$ ipython --no-banner

In [1]: import numpy as np

In [2]: np.set_printoptions(precision=3, suppress=True, linewidth=100)

In [3]: mat = np.load("dump.npy")

In [4]: print(mat)
[[ 0.51 -0.14 -0.21  0.64 -1.31]
 [ 2.02 -3.8   3.5   0.94  1.08]
 [-0.19  1.38 -0.63 -0.69 -0.92]
 [-0.48  0.84  1.06 -2.13  1.83]
 [-0.8   0.24 -0.54 -0.12  1.1 ]]

In [5]: # rank 3

In [6]: print(np.linalg.lstsq(mat[:-1].T, mat[-1])[2])
3

In [7]: print(mat @ np.linalg.pinv(mat) @ mat)
[[ 0.51 -0.14 -0.21  0.64 -1.31]
 [ 2.02 -3.8   3.5   0.94  1.08]
 [-0.19  1.38 -0.63 -0.69 -0.92]
 [-0.48  0.84  1.06 -2.13  1.83]
 [-0.8   0.24 -0.54 -0.12  1.1 ]]

In [8]: A = np.abs(np.array([[2, 1, 0], [3, 1, 3], [1, 5, 3]])) + np.eye(3)

In [9]: A = A / A.sum(axis=1, keepdims=True)

In [10]: print(A)
[[0.75  0.25  0.   ]
 [0.375 0.25  0.375]
 [0.1   0.5   0.4  ]]

In [11]: # a transition matrix

In [12]: print(A.sum(axis=1))
[1. 1. 1.]

In [13]: print(np.linalg.matrix_power(A, 2))
[[0.656 0.25  0.094]
 [0.412 0.344 0.244]
 [0.302 0.35  0.348]]

In [14]: print(A @ np.ones(3))
[1. 1. 1.]

In [15]: print(np.sort(np.abs(np.linalg.eigvals(A)))[::-1])
[1.    0.566 0.166]

In [16]: pr = np.eye(3)[0]

In [17]: for _ in range(4):
    ...:     pr = pr @ A
    ...:     print(pr.round(3))
    ...: 
[0.75 0.25 0.  ]
[0.656 0.25  0.094]
[0.595 0.273 0.131]
[0.562 0.283 0.155]

In [18]: B = A / np.sqrt((A ** 2).mean(axis=1, keepdims=True))

In [19]: print(A - A.mean(axis=1, keepdims=True))
[[ 0.417 -0.083 -0.333]
 [ 0.042 -0.083  0.042]
 [-0.233  0.167  0.067]]

In [20]: print(np.linalg.norm(B, axis=1))
[1.732 1.732 1.732]

In [21]: print(B[1])
[1.108 0.739 1.108]

In [22]: u = np.array([3, -1])

In [23]: print(np.polyval(u, A[0]))
[ 1.25 -0.25 -1.  ]

In [24]: print(np.convolve(A[0], u))
[ 2.25  0.   -0.25  0.  ]

In [25]: print(np.cross(A[0, :3], A[1, :3]))
[ 0.094 -0.281  0.094]

In [26]: print(np.array([np.convolve(row, u, "same") for row in A]))
[[ 2.25   0.    -0.25 ]
 [ 1.125  0.375  0.875]
 [ 0.3    1.4    0.7  ]]

In [27]: X = np.load("arr.npy")

In [28]: print(X)
[[20.  8. -4. 16.]
 [ 8.  8. -2.  8.]
 [-4. -2.  5. -4.]
 [16.  8. -4. 20.]]

In [29]: print(round(np.log10(np.linalg.cond(X))))
1

In [30]: print(np.argsort(-np.linalg.norm(X, axis=0).round(6), kind="stable")[:3])
[0 3 1]

In [31]: print(round(float(np.linalg.norm(X, 2) / np.linalg.norm(X)), 3))
0.986

In [32]: vals, V = np.linalg.eig(X)

In [33]: print(np.round(X @ V[:, 0] - vals[0] * V[:, 0], 3) + 0)
[0. 0. 0. 0.]

In [34]: print(X.reshape(2, -1))
[[20.  8. -4. 16.  8.  8. -2.  8.]
 [-4. -2.  5. -4. 16.  8. -4. 20.]]

In [35]: print(X.reshape(-1, 2))
[[20.  8.]
 [-4. 16.]
 [ 8.  8.]
 [-2.  8.]
 [-4. -2.]
 [ 5. -4.]
 [16.  8.]
 [-4. 20.]]

In [36]: T = X.reshape(4, 2, -1)

In [37]: print(np.einsum("ihd,ihd->ih", T, T))
[[464. 272.]
 [128.  68.]
 [ 20.  41.]
 [320. 416.]]

In [38]: print(T.shape)
(4, 2, 2)

In [39]: print(np.einsum("ihd,jhd->hij", T, T).shape)
(2, 4, 4)

In [40]: print(np.einsum("ij,ji->", X, X))
1729.0

In [41]: print(np.kron(np.eye(2, dtype=int), X))
[[20.  8. -4. 16.  0.  0. -0.  0.]
 [ 8.  8. -2.  8.  0.  0. -0.  0.]
 [-4. -2.  5. -4. -0. -0.  0. -0.]
 [16.  8. -4. 20.  0.  0. -0.  0.]
 [ 0.  0. -0.  0. 20.  8. -4. 16.]
 [ 0.  0. -0.  0.  8.  8. -2.  8.]
 [-0. -0.  0. -0. -4. -2.  5. -4.]
 [ 0.  0. -0.  0. 16.  8. -4. 20.]]

In [42]: print(np.einsum("ii->", X))
53.0

In [43]: print(np.poly(X))
[    1.   -53.   540. -2032.  2624.]

In [44]: print(np.linalg.eigvals(X))
[ 4. 41.  4.  4.]

In [45]: u = np.array([-4, 3])

In [46]: print(np.cross(X[3, :3], X[1, :3]))
[16.  0. 64.]

In [47]: print(np.array([np.convolve(row, u, "same") for row in X]))
[[-80.  28.  40. -76.]
 [-32.  -8.  32. -38.]
 [ 16.  -4. -26.  31.]
 [-64.  16.  40. -92.]]

In [48]: print(np.convolve(X[3], u))
[-64.  16.  40. -92.  60.]

In [49]: print(np.correlate(X[3], X[1], "full"))
[128.  32.  80. 360.  -8. 128. 160.]

In [50]: arr = np.load("a.npy")

In [51]: print(arr)
[[ 0.5  0.6 -1.4 -0.3  2.1  0.4 -0.3]
 [ 1.1  0.8  0.8 -0.1 -1.4  2.1  0.5]
 [ 0.2 -0.3  0.3  0.2 -1.4  0.7 -0.1]
 [ 1.2 -0.9  1.3  1.2 -1.5 -0.6 -0.6]]

In [52]: x0 = np.array([7, 1, 4, 8, 7, 5, 1])

In [53]: print(np.linalg.norm(arr @ x0) <= np.linalg.norm(arr, 2) * np.linalg.norm(x0) + 1e-9)
True

In [54]: print(np.sign((arr @ x0).round(6)))
[ 1.  1. -1.  1.]

In [55]: print(arr @ (2 * x0))
[25.  24.2 -5.  16.4]

In [56]: print((arr * x0).sum(axis=1))
[12.5 12.1 -2.5  8.2]
